$ ipython --no-banner

In [1]: import numpy as np

In [2]: import numpy.linalg as la

In [3]: np.set_printoptions(suppress=True, linewidth=100)

In [4]: arr = np.loadtxt("block3.csv", delimiter=",")

In [5]: print(arr)
[[ 0.  0.  1.  0. -2.  3. -3. -3.  0. -2.]
 [ 0.  0. -3.  0.  3. -1.  0. -3. -2.  1.]
 [ 0.  0.  0. -1. -2. -2. -1. -1. -3. -3.]
 [ 0.  0.  0.  0.  1. -1.  0. -2.  2. -2.]
 [ 0.  0.  0.  0.  0. -1.  0.  2.  3. -1.]
 [ 0.  0.  0.  0.  0.  0. -1.  0.  1. -3.]
 [ 0.  0.  0.  0.  0.  0.  0. -1.  2. -2.]
 [ 0.  0.  0.  0.  0.  0.  0.  0.  0. -1.]
 [ 0.  0.  0.  0.  0.  0.  0.  0.  0.  1.]
 [ 0.  0.  0.  0.  0.  0.  0.  0.  0.  0.]]

In [6]: # rows and columns are dependent

In [7]: u = np.array([-1, -2, -3])

In [8]: np.correlate(arr[1], arr[3], "full")
Out[8]: 
array([ 0.,  0.,  6., -6.,  0.,  8., -5.,  5., -5.,  4.,  5.,  1., -1., -3.,  1.,  0.,  0.,  0.,
        0.])

In [9]: np.polyval(u, arr[1])
Out[9]: array([ -3.,  -3.,  -6.,  -3., -18.,  -2.,  -3.,  -6.,  -3.,  -6.])

In [10]: U, sv, Vt = la.svd(arr, full_matrices=False)

In [11]: np.round(sv / sv[0], 2) + 0
Out[11]: array([1.  , 0.89, 0.72, 0.64, 0.23, 0.15, 0.07, 0.  , 0.  , 0.  ])

In [12]: np.round(U.T @ arr @ Vt.T, 2) + 0
Out[12]: 
array([[7.29, 0.  , 0.  , 0.  , 0.  , 0.  , 0.  , 0.  , 0.  , 0.  ],
       [0.  , 6.53, 0.  , 0.  , 0.  , 0.  , 0.  , 0.  , 0.  , 0.  ],
       [0.  , 0.  , 5.22, 0.  , 0.  , 0.  , 0.  , 0.  , 0.  , 0.  ],
       [0.  , 0.  , 0.  , 4.66, 0.  , 0.  , 0.  , 0.  , 0.  , 0.  ],
       [0.  , 0.  , 0.  , 0.  , 1.64, 0.  , 0.  , 0.  , 0.  , 0.  ],
       [0.  , 0.  , 0.  , 0.  , 0.  , 1.12, 0.  , 0.  , 0.  , 0.  ],
       [0.  , 0.  , 0.  , 0.  , 0.  , 0.  , 0.55, 0.  , 0.  , 0.  ],
       [0.  , 0.  , 0.  , 0.  , 0.  , 0.  , 0.  , 0.01, 0.  , 0.  ],
       [0.  , 0.  , 0.  , 0.  , 0.  , 0.  , 0.  , 0.  , 0.  , 0.  ],
       [0.  , 0.  , 0.  , 0.  , 0.  , 0.  , 0.  , 0.  , 0.  , 0.  ]])

In [13]: np.abs(U[:, 0]).round(6).argmax()
Out[13]: np.int64(0)

In [14]: print(np.allclose(U * sv @ Vt, arr))
True

In [15]: U.shape, sv.shape, Vt.shape
Out[15]: ((10, 10), (10,), (10, 10))

In [16]: np.round(np.abs(Vt[0]), 2)
Out[16]: array([0.  , 0.  , 0.19, 0.06, 0.37, 0.17, 0.4 , 0.35, 0.08, 0.71])

In [17]: sv.round(2) + 0
Out[17]: array([7.29, 6.53, 5.22, 4.66, 1.64, 1.12, 0.55, 0.01, 0.  , 0.  ])
